$ ipython --no-banner

In [1]: import numpy as np

In [2]: from numpy import linalg as LA

In [3]: np.set_printoptions(precision=2, suppress=True, linewidth=200)

In [4]: m1 = np.load("block1.npy")

In [5]: m1
Out[5]: 
array([[ 9, -6,  0],
       [-6, 13,  0],
       [ 0,  0,  0]])

In [6]: # rank 2

In [7]: w, evecs = LA.eigh(m1)

In [8]: x = np.array([1, 0, 1])

In [9]: x @ m1 @ x / (x @ x), w[0], np.round(w[-1], 2)
Out[9]: (np.float64(4.5), np.float64(0.0), np.float64(17.32))

In [10]: evecs * np.maximum(w, 0) @ evecs.T
Out[10]: 
array([[ 9., -6.,  0.],
       [-6., 13.,  0.],
       [ 0.,  0.,  0.]])

In [11]: np.abs(m1).sum(axis=1).max(), round(np.abs(w).max(), 2)
Out[11]: (np.int64(19), np.float64(17.32))

In [12]: LA.eigvalsh(m1[1:, 1:])
Out[12]: array([ 0., 13.])

In [13]: np.argsort(-LA.norm(m1, axis=0).round(6), kind="stable")[:3]
Out[13]: array([1, 0, 2])

In [14]: np.round(LA.norm(m1, 2) / LA.norm(m1), 2)
Out[14]: np.float64(0.97)

In [15]: U, sigma, vt = LA.svd(m1)

In [16]: np.argmax(sigma[:-1] / (sigma[1:] + 1e-6)) + 1
Out[16]: np.int64(2)

In [17]: sigma
Out[17]: array([17.32,  4.68,  0.  ])

In [18]: out = U[:, :2] @ np.diag(sigma[:2]) @ vt[:2]

In [19]: np.round(np.abs(m1 - out).max(), 2)
Out[19]: np.float64(0.0)

In [20]: out
Out[20]: 
array([[ 9., -6.,  0.],
       [-6., 13.,  0.],
       [ 0.,  0.,  0.]])

In [21]: LA.matrix_rank(m1, rtol=0.05)
Out[21]: np.int64(2)

In [22]: np.flatnonzero(LA.matrix_power((m1 != 0) + (m1.T != 0) + np.eye(3), 3)[2])
Out[22]: array([2])

In [23]: (m1 != 0).astype(int)
Out[23]: 
array([[1, 1, 0],
       [1, 1, 0],
       [0, 0, 0]])

In [24]: np.sort(LA.eigvals(m1).real)
Out[24]: array([ 0.  ,  4.68, 17.32])

In [25]: round(LA.det(m1), 2)
Out[25]: np.float64(0.0)
